% ipython --no-banner

In [1]: import numpy as np

In [2]: np.set_printoptions(precision=2, suppress=True, linewidth=120)

In [3]: mat = np.load("mat.npy")

In [4]: mat
Out[4]: 
array([[ 0,  1,  1,  1],
       [ 0,  2,  1,  3],
       [ 1,  2,  1,  5],
       [ 3,  3,  2,  7],
       [ 4,  4,  4,  9],
       [ 6,  5,  4,  9],
       [ 7,  6,  6,  9],
       [ 9,  6,  6, 11],
       [11,  6,  7, 13],
       [11,  6,  8, 15],
       [13,  8,  9, 17],
       [14,  8, 10, 17],
       [15, 10, 11, 18],
       [15, 11, 13, 19],
       [15, 13, 13, 20],
       [17, 14, 15, 21],
       [19, 14, 17, 23],
       [20, 16, 19, 23],
       [20, 18, 19, 25],
       [20, 18, 19, 25],
       [21, 18, 21, 27],
       [22, 18, 22, 27]])

In [5]: x = np.array([0, 0, 1, 1])

In [6]: y = mat @ x

In [7]: b, lr = np.zeros(4), 1 / np.linalg.norm(mat, 2) ** 2

In [8]: for i in range(30):
   ...:     b -= lr * mat.T @ (mat @ b - y)
   ...:     if i % 5 == 0: print(i, round(np.linalg.norm(mat @ b - y), 2))
   ...: 
0 2.55
5 2.54
10 2.53
15 2.52
20 2.52
25 2.51

In [9]: b
Out[9]: array([0.52, 0.42, 0.48, 0.68])

In [10]: cov = np.cov(mat, rowvar=False)

In [11]: print(np.argwhere(np.triu(np.abs(np.corrcoef(mat.T)) > 0.8, 1)))
[[0 1]
 [0 2]
 [0 3]
 [1 2]
 [1 3]
 [2 3]]

In [12]: cov
Out[12]: 
array([[52.62, 40.69, 49.4 , 57.27],
       [40.69, 34.16, 40.37, 45.11],
       [49.4 , 40.37, 48.72, 54.42],
       [57.27, 45.11, 54.42, 63.48]])

In [13]: np.argsort(-mat.std(axis=0).round(6), kind="stable")
Out[13]: array([3, 0, 2, 1])

In [14]: print(np.corrcoef(mat.T))
[[1.   0.96 0.98 0.99]
 [0.96 1.   0.99 0.97]
 [0.98 0.99 1.   0.98]
 [0.99 0.97 0.98 1.  ]]

In [15]: np.linalg.eigvalsh(cov)[::-1]
Out[15]: array([195.8 ,   2.32,   0.56,   0.3 ])

In [16]: np.polyfit(mat[:, 1], mat[:, 2], 1)
Out[16]: array([ 1.18, -0.76])

In [17]: cov.shape
Out[17]: (4, 4)

In [18]: arr = np.load("layer13.npy")

In [19]: arr
Out[19]: 
array([[-2.21, -1.18, -1.16,  4.54],
       [ 1.04,  1.46,  0.63, -2.15],
       [-1.54, -0.84, -0.34,  3.45],
       [ 0.52,  3.83,  1.28, -0.65],
       [ 0.45,  2.62,  1.  , -0.37],
       [ 1.08,  1.42,  0.56, -2.22],
       [-0.28,  1.02,  0.6 ,  1.21],
       [-2.39, -4.57, -1.87,  4.52],
       [ 1.91,  3.  ,  1.45, -3.57],
       [-3.31, -4.12, -2.3 ,  6.63],
       [-0.19,  3.71,  0.8 ,  0.92],
       [-2.31, -4.89, -2.1 ,  4.27],
       [-1.39, -3.07, -1.39,  2.46],
       [ 2.35,  1.76,  1.46, -4.8 ],
       [ 0.46, -0.32,  0.39, -0.54],
       [-1.97, -2.25, -1.5 ,  3.59],
       [ 1.81,  2.68,  1.55, -3.12],
       [-1.84, -3.84, -1.65,  3.63],
       [ 0.2 , -0.13,  0.2 , -0.35],
       [ 0.97, -0.42,  0.17, -2.09],
       [-1.63, -0.9 , -0.56,  3.66],
       [-1.76, -3.56, -1.58,  3.26],
       [-2.16, -2.47, -1.48,  4.24],
       [-2.08, -5.06, -2.12,  3.72],
       [ 0.56, -0.15,  0.33, -1.19],
       [ 1.95,  5.56,  1.99, -3.64]])

In [20]: B = np.array([[2, -1], [2, -2], [2, -2], [0, 2]])

In [21]: print(np.linalg.matrix_rank(np.vstack([arr, B.T])))
4

In [22]: np.vstack([arr, B.T]).shape
Out[22]: (28, 4)

In [23]: cent = arr[[2, 23]].astype(float)

In [24]: for _ in range(4):
    ...:     lab = np.linalg.norm(arr[:, None] - cent, axis=-1).argmin(axis=1)
    ...:     cent = np.array([arr[lab == j].mean(axis=0) for j in range(2)])
    ...: 

In [25]: print(lab)
[1 0 1 0 0 0 0 1 0 1 0 1 1 0 0 1 0 1 0 0 1 1 1 1 0 0]

In [26]: cent[1] - cent[0]
Out[26]: array([-2.97, -4.92, -2.39,  5.61])

In [27]: cent
Out[27]: 
array([[ 0.92,  1.86,  0.89, -1.61],
       [-2.05, -3.06, -1.5 ,  4.  ]])

In [28]: cov = arr.T @ arr

In [29]: np.round(np.trace(cov), 2), np.round((arr ** 2).sum(), 2)
Out[29]: (np.float64(629.89), np.float64(629.9))

In [30]: print(cov)
[[  73.8   109.24   54.75 -143.24]
 [ 109.24  229.29   99.12 -202.46]
 [  54.75   99.12   46.33 -102.89]
 [-143.24 -202.46 -102.89  280.48]]

In [31]: (arr @ arr.T).shape
Out[31]: (26, 26)

In [32]: np.diag(cov)
Out[32]: array([ 73.8 , 229.29,  46.33, 280.48])

In [33]: np.linalg.svd(arr, compute_uv=False) ** 2
Out[33]: array([574.06,  54.65,   1.14,   0.04])

In [34]: hat = np.triu(np.array([[-3, -1, 1, 1], [3, 0, 3, -2], [1, 2, -1, -2], [-3, 3, 3, 2]]), 1) + np.eye(4)

In [35]: B = hat @ cov @ np.linalg.inv(hat)

In [36]: round(float(np.linalg.det(B)), 2)
Out[36]: 1436.96

In [37]: round(float(np.trace(B)), 2), round(np.trace(cov), 2)
Out[37]: (629.9, np.float64(629.89))

In [38]: K = np.array([[0, 10, 18, 14, 2], [18, 28, 0, -4, -6], [18, 28, 0, -4, -6]])

In [39]: def softmax(z):
    ...:     e = np.exp(z - z.max(axis=-1, keepdims=True))
    ...:     return e / e.sum(axis=-1, keepdims=True)
    ...: 

In [40]: np.round(softmax(K[1]), 2) + 0
Out[40]: array([0., 1., 0., 0., 0.])

In [41]: print(softmax(K).sum(axis=1))
[1. 1. 1.]

In [42]: np.round(softmax(K[1] + 3), 2) + 0
Out[42]: array([0., 1., 0., 0., 0.])

In [43]: scores = K @ K.T / np.sqrt(5)

In [44]: np.round(softmax(scores), 2) + 0
Out[44]: 
array([[1. , 0. , 0. ],
       [0. , 0.5, 0.5],
       [0. , 0.5, 0.5]])

In [45]: print(softmax(scores).round(6).argmax(axis=1))
[0 1 1]

In [46]: np.round(softmax(scores + np.triu(np.full(scores.shape, -np.inf), 1)), 2) + 0
Out[46]: 
array([[1. , 0. , 0. ],
       [0. , 1. , 0. ],
       [0. , 0.5, 0.5]])
